% python3 -q
>>> import numpy as np
>>> import numpy.linalg as la
>>> np.set_printoptions(precision=3, suppress=True, linewidth=160, legacy="1.25")
>>> m1 = np.load("a.npy")
>>> print(m1)
[[1.    0.7   0.49  0.343]
 [0.7   1.    0.7   0.49 ]
 [0.49  0.7   1.    0.7  ]
 [0.343 0.49  0.7   1.   ]]
>>> # symmetric
>>> np.einsum("ii->", m1)
4.0
>>> round(float(la.eigvals(m1).sum().real), 3)
4.0
>>> round(float(la.det(m1.T)), 3)
0.133
>>> np.round(la.det(2 * m1), 3), np.round(la.det(m1), 3)
(2.122, 0.133)
>>> np.kron(np.eye(2, dtype=int), m1)
array([[1.   , 0.7  , 0.49 , 0.343, 0.   , 0.   , 0.   , 0.   ],
       [0.7  , 1.   , 0.7  , 0.49 , 0.   , 0.   , 0.   , 0.   ],
       [0.49 , 0.7  , 1.   , 0.7  , 0.   , 0.   , 0.   , 0.   ],
       [0.343, 0.49 , 0.7  , 1.   , 0.   , 0.   , 0.   , 0.   ],
       [0.   , 0.   , 0.   , 0.   , 1.   , 0.7  , 0.49 , 0.343],
       [0.   , 0.   , 0.   , 0.   , 0.7  , 1.   , 0.7  , 0.49 ],
       [0.   , 0.   , 0.   , 0.   , 0.49 , 0.7  , 1.   , 0.7  ],
       [0.   , 0.   , 0.   , 0.   , 0.343, 0.49 , 0.7  , 1.   ]])
>>> ev, vecs = la.eig(m1)
>>> np.sort(la.eigvals(m1 @ m1))
array([0.041, 0.101, 0.569, 7.425])
>>> ev
array([2.725, 0.754, 0.318, 0.203])
>>> np.round(m1 @ vecs[:, 0] - ev[0] * vecs[:, 0], 3) + 0
array([0., 0., 0., 0.])
>>> print(np.sort(la.eigvals(la.inv(m1))))
[0.367 1.326 3.143 4.929]
>>> x0 = np.ones(4)
>>> for _ in range(7):
...     x0 = m1 @ x0
...     x0 /= la.norm(x0)
...     print(round(x0 @ m1 @ x0, 3))
... 
2.725
2.725
2.725
2.725
2.725
2.725
2.725
>>> x0
array([0.461, 0.536, 0.536, 0.461])
>>> t = np.radians(90)
>>> R = np.eye(4)
>>> R[0, 0] = R[1, 1] = np.cos(t)
>>> R[0, 1], R[1, 0] = -np.sin(t), np.sin(t)
>>> R.round(3) + 0
array([[ 0., -1.,  0.,  0.],
       [ 1.,  0.,  0.,  0.],
       [ 0.,  0.,  1.,  0.],
       [ 0.,  0.,  0.,  1.]])
>>> M2 = m1 @ R.T
>>> print(np.allclose(m1 @ m1.T, M2 @ M2.T))
True
>>> la.svd(m1, compute_uv=False), la.svd(M2, compute_uv=False)
(array([2.725, 0.754, 0.318, 0.203]), array([2.725, 0.754, 0.318, 0.203]))
>>> np.abs(M2 - m1).max(axis=0)
array([1.7, 0.3, 0. , 0. ])
>>> rng = np.random.default_rng(87)
>>> z = rng.permutation(4)
>>> z
array([1, 3, 2, 0])
>>> M2 = m1[z][:, z]
>>> np.sort(np.abs(la.eigvals(M2)))
array([0.203, 0.318, 0.754, 2.725])
>>> np.trace(M2)
4.0
>>> A = np.array([[3, 3, 1, 4, 1, 2, 1, 1],
...     [4, 3, 3, 0, 1, 4, 2, 0],
...     [3, 3, 4, 2, 3, 1, 4, 2],
...     [2, 1, 4, 4, 1, 0, 3, 5],
...     [1, 0, 2, 4, 4, 2, 5, 5],
...     [2, 1, 5, 3, 5, 4, 2, 3],
...     [5, 1, 5, 3, 4, 0, 0, 4],
...     [15, 12, 10, 4, 4, 14, 7, 1]])
>>> [round(float(x), 3) for x in la.svd(A, compute_uv=False)[:3]]
[32.368, 12.137, 5.212]
>>> np.argsort(-la.norm(A, axis=0).round(6), kind="stable")[:3]
array([0, 5, 2])
>>> la.matrix_rank(A, rtol=0.1)
5
>>> round(float(la.norm(A, 2) / la.norm(A)), 3)
0.912
>>> np.round(A @ la.pinv(A) @ A, 3) + 0
array([[ 3.,  3.,  1.,  4.,  1.,  2.,  1.,  1.],
       [ 4.,  3.,  3.,  0.,  1.,  4.,  2.,  0.],
       [ 3.,  3.,  4.,  2.,  3.,  1.,  4.,  2.],
       [ 2.,  1.,  4.,  4.,  1.,  0.,  3.,  5.],
       [ 1.,  0.,  2.,  4.,  4.,  2.,  5.,  5.],
       [ 2.,  1.,  5.,  3.,  5.,  4.,  2.,  3.],
       [ 5.,  1.,  5.,  3.,  4.,  0.,  0.,  4.],
       [15., 12., 10.,  4.,  4., 14.,  7.,  1.]])
>>> round(np.trace(la.pinv(A) @ A), 3)
7.0
>>> np.abs(np.diag(la.qr(A)[1])) > 1e-9
array([ True,  True,  True,  True,  True,  True,  True, False])
>>> np.unique(A.round(6), axis=0).shape
(8, 8)
>>> mat = np.loadtxt("w.csv", delimiter=",")
>>> mat
array([[ 0.,  0.,  0.,  0.,  0.,  0.,  0.,  0.,  0.,  0.],
       [ 0.,  0.,  0.,  0.,  0.,  0.,  0.,  2.,  0.,  0.],
       [ 0., -1.,  0.,  0.,  0.,  0.,  0.,  0.,  0.,  0.],
       [ 0.,  0.,  0.,  0.,  0.,  0.,  1.,  0.,  0.,  0.],
       [ 0.,  0.,  0.,  0.,  0.,  3.,  0.,  0.,  0.,  0.],
       [ 0.,  0.,  0.,  2.,  0.,  0.,  0.,  0.,  0.,  0.],
       [ 0.,  0.,  0.,  0.,  0.,  0.,  0.,  0.,  0., -2.],
       [ 0.,  0., -2.,  0.,  0.,  0.,  0.,  0.,  0.,  0.],
       [ 0.,  0.,  0.,  0.,  2.,  0.,  0.,  0.,  0.,  0.],
       [ 0.,  0.,  0.,  0.,  0.,  0.,  0.,  0., -1.,  0.]])
>>> # splits into 3 blocks
>>> np.argsort(-la.norm(mat, axis=0).round(6), kind="stable")[:3]
array([5, 2, 3])
>>> np.round(la.norm(mat, 2) / la.norm(mat), 3)
0.53
>>> [round(float(x), 3) for x in la.svd(mat, compute_uv=False)[:3]]
[3.0, 2.0, 2.0]
>>> mat @ mat.T
array([[0., 0., 0., 0., 0., 0., 0., 0., 0., 0.],
       [0., 4., 0., 0., 0., 0., 0., 0., 0., 0.],
       [0., 0., 1., 0., 0., 0., 0., 0., 0., 0.],
       [0., 0., 0., 1., 0., 0., 0., 0., 0., 0.],
       [0., 0., 0., 0., 9., 0., 0., 0., 0., 0.],
       [0., 0., 0., 0., 0., 4., 0., 0., 0., 0.],
       [0., 0., 0., 0., 0., 0., 4., 0., 0., 0.],
       [0., 0., 0., 0., 0., 0., 0., 4., 0., 0.],
       [0., 0., 0., 0., 0., 0., 0., 0., 4., 0.],
       [0., 0., 0., 0., 0., 0., 0., 0., 0., 1.]])
>>> la.svd(mat, compute_uv=False)
array([3., 2., 2., 2., 2., 2., 1., 1., 1., 0.])
>>> print(mat[:, 4] @ mat[:, 1])
0.0
>>> la.norm(mat, axis=0)
array([0., 1., 2., 2., 2., 3., 1., 2., 1., 2.])
